$ python3 -q
>>> import numpy as np
>>> np.set_printoptions(suppress=True, linewidth=100)
>>> def rnd(a):
...     return np.round(a, 1) + 0
... 
>>> X = np.load("data.npy")
>>> rnd(X)
array([[-0.5,  0.8, -0.2, -0.2],
       [-0.4, -0.2,  0.6,  0.3],
       [ 0.6,  0. , -0.3,  0. ],
       [-0.5, -0.6, -0.6, -0.2],
       [ 0. ,  0.1, -0.3,  0.9]])
>>> X @ X
Traceback (most recent call last):
  File "<python-input-5>", line 1, in <module>
    X @ X
    ~~^~~
ValueError: matmul: Input operand 1 has a mismatch in its core dimension 0, with gufunc signature (n?,k),(k,m?)->(n?,m?) (size 5 is different from 4)
>>> C2 = X.T @ X
>>> rnd(np.diag(C2))
array([1., 1., 1., 1.])
>>> (X @ X.T).shape
(5, 5)
>>> rnd(np.linalg.svd(X, compute_uv=False) ** 2)
array([1., 1., 1., 1.])
>>> feats = np.load("m.npy")
>>> rnd(feats)
array([[ 0.7, -0.3,  0.3,  0.2,  0.4],
       [-0.3,  0.5,  0.4,  0.3,  0.6],
       [ 0.3,  0.4,  0.6, -0.2, -0.5],
       [ 0.2,  0.3, -0.2,  0.8, -0.4],
       [ 0.4,  0.6, -0.5, -0.4,  0.2]])
>>> ev, vecs = np.linalg.eig(feats)
>>> rnd(np.sort(np.linalg.eigvals(np.linalg.inv(feats))))
array([-1.,  1.,  1.,  1.,  1.])
>>> rnd(np.prod(ev))
np.float64(-1.0)
>>> rnd(feats @ vecs[:, 0] - ev[0] * vecs[:, 0])
array([0., 0., 0., 0., 0.])
>>> rnd(np.sort(np.linalg.eigvals(feats.T)))
array([-1.,  1.,  1.,  1.,  1.])
>>> rnd(ev)
array([ 1., -1.,  1.,  1.,  1.])
>>> vec = np.array([1, 4, -3, -5, 1])
>>> rnd(feats * vec)
array([[ 0.7, -1.4, -0.9, -1. ,  0.4],
       [-0.3,  2.1, -1.2, -1.4,  0.6],
       [ 0.3,  1.6, -1.9,  1.2, -0.5],
       [ 0.2,  1.1,  0.7, -4.2, -0.4],
       [ 0.4,  2.4,  1.5,  1.8,  0.2]])
>>> rnd(feats @ np.eye(5)[2])
array([ 0.3,  0.4,  0.6, -0.2, -0.5])
>>> np.linalg.norm(feats @ vec) <= np.linalg.norm(feats, 2) * np.linalg.norm(vec) + 1e-9
np.True_
>>> proj = np.triu(np.array([[-1, 3, 3, -1, -2],
...     [-2, 3, 3, 1, 1],
...     [-3, -1, 0, 2, 2],
...     [1, 2, -2, -2, 3],
...     [-2, -1, 0, -3, -1]]), 1) + np.eye(5)
>>> B = proj @ feats @ np.linalg.inv(proj)
>>> rnd(proj @ feats - feats @ proj)
array([[-1.2, -0.9,  3.2,  0.5,  0.7],
       [ 1.5,  3.1,  0.6, -1.9, -4.5],
       [ 1.3,  0.9, -3.6, -0.5, -0.6],
       [ 1.3,  1.2, -3. , -0.7, -1.1],
       [ 0. , -1.3, -3.1,  0.9,  2.4]])
>>> np.linalg.matrix_rank(B)
np.int64(5)
>>> ev, vecs = np.linalg.eigh(feats)
>>> rnd(np.linalg.svd(feats, compute_uv=False))
array([1., 1., 1., 1., 1.])
>>> rnd(np.linalg.eigvalsh(feats + 4 * np.eye(5)))
array([3., 5., 5., 5., 5.])
>>> rnd(vecs.T @ feats @ vecs)
array([[-1.,  0.,  0.,  0.,  0.],
       [ 0.,  1.,  0.,  0.,  0.],
       [ 0.,  0.,  1.,  0.,  0.],
       [ 0.,  0.,  0.,  1.,  0.],
       [ 0.,  0.,  0.,  0.,  1.]])
>>> rnd(ev)
array([-1.,  1.,  1.,  1.,  1.])
>>> rnd(vecs.T @ vecs)
array([[1., 0., 0., 0., 0.],
       [0., 1., 0., 0., 0.],
       [0., 0., 1., 0., 0.],
       [0., 0., 0., 1., 0.],
       [0., 0., 0., 0., 1.]])
>>> (ev > 1e-8).sum(), (ev < -1e-8).sum()
(np.int64(4), np.int64(1))
